% ipython --no-banner

In [1]: import numpy as np

In [2]: from numpy import linalg as LA

In [3]: np.set_printoptions(precision=2, suppress=True, linewidth=120)

In [4]: m1 = np.loadtxt("m.csv", delimiter=",")

In [5]: m1
Out[5]: 
array([[-1.,  2., -3.],
       [ 0., -2.,  1.],
       [ 0.,  0., -3.]])

In [6]: LA.matrix_rank(m1 - m1[0, 0] * np.eye(3))
Out[6]: np.int64(2)

In [7]: [int(LA.matrix_rank(LA.matrix_power(m1, p))) for p in range(1, 4)]
Out[7]: [3, 3, 3]

In [8]: np.unravel_index(np.abs(m1).argmax(), m1.shape)
Out[8]: (np.int64(0), np.int64(2))

In [9]: np.count_nonzero(m1)
Out[9]: np.int64(6)

In [10]: np.diff(m1, axis=0)
Out[10]: 
array([[ 1., -4.,  4.],
       [ 0.,  2., -4.]])

In [11]: round(float(LA.norm(m1)), 2)
Out[11]: 5.29

In [12]: m1.shape
Out[12]: (3, 3)

In [13]: m1.sum(axis=1)
Out[13]: array([-2., -1., -3.])

In [14]: feats = np.loadtxt("sample17.csv", delimiter=",")

In [15]: feats
Out[15]: 
array([[ 9.74, 20.49, 29.67],
       [ 9.82, 20.23, 28.75],
       [10.38, 20.64, 29.62],
       [10.11, 18.4 , 30.92],
       [10.37, 18.81, 28.85],
       [ 8.67, 20.11, 29.61],
       [10.64, 21.52, 29.98],
       [10.24, 20.29, 30.23],
       [10.86, 19.9 , 28.3 ],
       [11.14, 19.35, 30.49],
       [10.63, 21.12, 30.99],
       [10.18, 21.32, 29.73],
       [10.15, 20.36, 30.35],
       [ 9.74, 18.63, 29.72],
       [ 8.93, 22.63, 30.79],
       [ 9.38, 20.63, 30.35],
       [11.04, 19.07, 29.3 ],
       [ 9.33, 20.47, 31.2 ],
       [10.75, 20.66, 30.15],
       [11.22, 20.38, 29.68],
       [11.54, 20.81, 30.47],
       [ 9.88, 20.23, 29.44],
       [ 9.73, 18.63, 30.09],
       [ 8.77, 20.7 , 29.14],
       [ 9.56, 20.39, 28.25],
       [10.94, 22.29, 29.36],
       [ 8.41, 18.73, 29.81],
       [ 9.98, 21.14, 32.06],
       [10.02, 21.21, 31.2 ],
       [10.41, 19.51, 30.91],
       [10.24, 19.42, 30.77]])

In [16]: Xc = (feats - feats.mean(axis=0)) / feats.std(axis=0)

In [17]: np.argwhere(np.abs(Xc) > 2)
Out[17]: 
array([[14,  1],
       [24,  2],
       [26,  0],
       [27,  2]])

In [18]: beta = LA.lstsq(np.delete(Xc, 0, axis=1), Xc[:, 0])[0]

In [19]: round(float(1 - np.var(Xc[:, 0] - np.delete(Xc, 0, axis=1) @ beta)), 2)
Out[19]: 0.0

In [20]: np.argsort(-LA.norm(feats, axis=0).round(6), kind="stable")[:3]
Out[20]: array([2, 1, 0])

In [21]: [round(float(x), 2) for x in LA.svd(feats, compute_uv=False)[:3]]
Out[21]: [209.34, 5.1, 4.28]

In [22]: round(np.log10(LA.cond(feats)))
Out[22]: 2

In [23]: LA.matrix_rank(feats, rtol=0.1)
Out[23]: np.int64(1)

In [24]: LA.cond(feats) > 100
Out[24]: np.False_

In [25]: hat = feats @ LA.solve(feats.T @ feats, feats.T)

In [26]: np.round(np.trace(hat), 2)
Out[26]: np.float64(3.0)

In [27]: np.round(LA.eigvalsh(hat), 2) + 0
Out[27]: 
array([0., 0., 0., 0., 0., 0., 0., 0., 0., 0., 0., 0., 0., 0., 0., 0., 0., 0., 0., 0., 0., 0., 0., 0., 0., 0., 0., 0.,
       1., 1., 1.])

In [28]: hat @ feats[:, 1]
Out[28]: 
array([20.49, 20.23, 20.64, 18.4 , 18.81, 20.11, 21.52, 20.29, 19.9 , 19.35, 21.12, 21.32, 20.36, 18.63, 22.63, 20.63,
       19.07, 20.47, 20.66, 20.38, 20.81, 20.23, 18.63, 20.7 , 20.39, 22.29, 18.73, 21.14, 21.21, 19.51, 19.42])

In [29]: u = np.array([2, 6, 7, 4, 2, 0, 7])

In [30]: F = np.array([np.roll(u, i) for i in range(7)])

In [31]: F
Out[31]: 
array([[2, 6, 7, 4, 2, 0, 7],
       [7, 2, 6, 7, 4, 2, 0],
       [0, 7, 2, 6, 7, 4, 2],
       [2, 0, 7, 2, 6, 7, 4],
       [4, 2, 0, 7, 2, 6, 7],
       [7, 4, 2, 0, 7, 2, 6],
       [6, 7, 4, 2, 0, 7, 2]])

In [32]: C2 = F.T @ F

In [33]: np.allclose(C2, C2.T)
Out[33]: True

In [34]: LA.svd(F, compute_uv=False) ** 2
Out[34]: array([784.  ,  60.32,  60.32,  57.63,  57.63,  43.05,  43.05])

In [35]: LA.matrix_power(F, 3)
Out[35]: 
array([[3101, 2946, 3166, 3153, 3433, 3020, 3133],
       [3133, 3101, 2946, 3166, 3153, 3433, 3020],
       [3020, 3133, 3101, 2946, 3166, 3153, 3433],
       [3433, 3020, 3133, 3101, 2946, 3166, 3153],
       [3153, 3433, 3020, 3133, 3101, 2946, 3166],
       [3166, 3153, 3433, 3020, 3133, 3101, 2946],
       [2946, 3166, 3153, 3433, 3020, 3133, 3101]])

In [36]: np.allclose(F, F.T)
Out[36]: False

In [37]: (F + F.T) / 2
Out[37]: 
array([[2. , 6.5, 3.5, 3. , 3. , 3.5, 6.5],
       [6.5, 2. , 6.5, 3.5, 3. , 3. , 3.5],
       [3.5, 6.5, 2. , 6.5, 3.5, 3. , 3. ],
       [3. , 3.5, 6.5, 2. , 6.5, 3.5, 3. ],
       [3. , 3. , 3.5, 6.5, 2. , 6.5, 3.5],
       [3.5, 3. , 3. , 3.5, 6.5, 2. , 6.5],
       [6.5, 3.5, 3. , 3. , 3.5, 6.5, 2. ]])

In [38]: np.round(np.abs(LA.eigvals(F)).max(), 2)
Out[38]: np.float64(28.0)

In [39]: M2 = LA.inv(F)

In [40]: round(float(LA.cond(F)), 2)
Out[40]: 4.27

In [41]: round(float(LA.det(F) * LA.det(M2)), 2)
Out[41]: 1.0

In [42]: np.round(LA.inv(M2), 2) + 0
Out[42]: 
array([[2., 6., 7., 4., 2., 0., 7.],
       [7., 2., 6., 7., 4., 2., 0.],
       [0., 7., 2., 6., 7., 4., 2.],
       [2., 0., 7., 2., 6., 7., 4.],
       [4., 2., 0., 7., 2., 6., 7.],
       [7., 4., 2., 0., 7., 2., 6.],
       [6., 7., 4., 2., 0., 7., 2.]])

In [43]: round(float(LA.slogdet(F)[0]), 2)
Out[43]: 1.0

In [44]: LA.det(F) * M2
Out[44]: 
array([[-142169.,  275983., -257837., -174845.,   39075.,  279455.,  129991.],
       [ 129991., -142169.,  275983., -257837., -174845.,   39075.,  279455.],
       [ 279455.,  129991., -142169.,  275983., -257837., -174845.,   39075.],
       [  39075.,  279455.,  129991., -142169.,  275983., -257837., -174845.],
       [-174845.,   39075.,  279455.,  129991., -142169.,  275983., -257837.],
       [-257837., -174845.,   39075.,  279455.,  129991., -142169.,  275983.],
       [ 275983., -257837., -174845.,   39075.,  279455.,  129991., -142169.]])

In [45]: mat = np.load("x.npy")

In [46]: mat
Out[46]: 
array([[ 4,  5,  6,  7,  8],
       [ 9, 10, 11, 12, 13],
       [14, 15, 16, 17, 18],
       [19, 20, 21, 22, 23]])

In [47]: # looks like rank 2

In [48]: left, sig, Vh = LA.svd(mat)

In [49]: sig.round(2) + 0
Out[49]: array([65.61,  2.41,  0.  ,  0.  ])

In [50]: M2 = left[:, :2] @ np.diag(sig[:2]) @ Vh[:2]

In [51]: M2
Out[51]: 
array([[ 4.,  5.,  6.,  7.,  8.],
       [ 9., 10., 11., 12., 13.],
       [14., 15., 16., 17., 18.],
       [19., 20., 21., 22., 23.]])

In [52]: round(float(LA.norm(mat - M2) / LA.norm(mat)), 2)
Out[52]: 0.0

In [53]: u = np.array([0, 2, 3, 3, 1, 1, 0])

In [54]: arr = np.array([np.roll(u, i) for i in range(7)])

In [55]: arr
Out[55]: 
array([[0, 2, 3, 3, 1, 1, 0],
       [0, 0, 2, 3, 3, 1, 1],
       [1, 0, 0, 2, 3, 3, 1],
       [1, 1, 0, 0, 2, 3, 3],
       [3, 1, 1, 0, 0, 2, 3],
       [3, 3, 1, 1, 0, 0, 2],
       [2, 3, 3, 1, 1, 0, 0]])

In [56]: x = np.array([-2, 1, 0, 0, 2, 0, -2])

In [57]: target = arr @ x

In [58]: target
Out[58]: array([  4,   4,   2,  -3, -11,  -7,   1])

In [59]: np.round(LA.solve(arr, target + arr[:, 4]), 2) + 0
Out[59]: array([-2.,  1.,  0.,  0.,  3.,  0., -2.])

In [60]: np.round(LA.solve(arr, arr[:, 5]), 2) + 0
Out[60]: array([0., 0., 0., 0., 0., 1., 0.])

In [61]: np.round(LA.solve(arr, 2 * target), 2) + 0
Out[61]: array([-4.,  2.,  0.,  0.,  4.,  0., -4.])

In [62]: M2 = arr / LA.norm(arr, axis=1, keepdims=True)

In [63]: C2 = M2 @ M2.T

In [64]: (C2 - 2 * np.eye(7)).round(6).argmax(axis=1)
Out[64]: array([1, 0, 1, 2, 3, 4, 0])

In [65]: C2
Out[65]: 
array([[1.  , 0.79, 0.5 , 0.29, 0.29, 0.5 , 0.79],
       [0.79, 1.  , 0.79, 0.5 , 0.29, 0.29, 0.5 ],
       [0.5 , 0.79, 1.  , 0.79, 0.5 , 0.29, 0.29],
       [0.29, 0.5 , 0.79, 1.  , 0.79, 0.5 , 0.29],
       [0.29, 0.29, 0.5 , 0.79, 1.  , 0.79, 0.5 ],
       [0.5 , 0.29, 0.29, 0.5 , 0.79, 1.  , 0.79],
       [0.79, 0.5 , 0.29, 0.29, 0.5 , 0.79, 1.  ]])

In [66]: (C2 + C2.T) / 2
Out[66]: 
array([[1.  , 0.79, 0.5 , 0.29, 0.29, 0.5 , 0.79],
       [0.79, 1.  , 0.79, 0.5 , 0.29, 0.29, 0.5 ],
       [0.5 , 0.79, 1.  , 0.79, 0.5 , 0.29, 0.29],
       [0.29, 0.5 , 0.79, 1.  , 0.79, 0.5 , 0.29],
       [0.29, 0.29, 0.5 , 0.79, 1.  , 0.79, 0.5 ],
       [0.5 , 0.29, 0.29, 0.5 , 0.79, 1.  , 0.79],
       [0.79, 0.5 , 0.29, 0.29, 0.5 , 0.79, 1.  ]])

In [67]: round(float(LA.det(C2)), 2)
Out[67]: 0.0

In [68]: X = np.load("a.npy")

In [69]: X
Out[69]: 
array([[0., 0., 0., 0.],
       [0., 0., 0., 0.],
       [0., 0., 0., 2.],
       [0., 0., 2., 0.]])

In [70]: rng = np.random.default_rng(7419)

In [71]: lab = rng.permutation(4)

In [72]: lab
Out[72]: array([0, 2, 1, 3])

In [73]: M2 = X[lab][:, lab]

In [74]: np.trace(M2)
Out[74]: np.float64(0.0)

In [75]: np.sort(np.abs(LA.eigvals(M2)))
Out[75]: array([0., 0., 2., 2.])

In [76]: M2
Out[76]: 
array([[0., 0., 0., 0.],
       [0., 0., 0., 2.],
       [0., 0., 0., 0.],
       [0., 2., 0., 0.]])

In [77]: np.round(LA.det(M2), 2), np.round(LA.det(X[lab]), 2)
Out[77]: (np.float64(0.0), np.float64(0.0))

In [78]: np.diag(M2)
Out[78]: array([0., 0., 0., 0.])
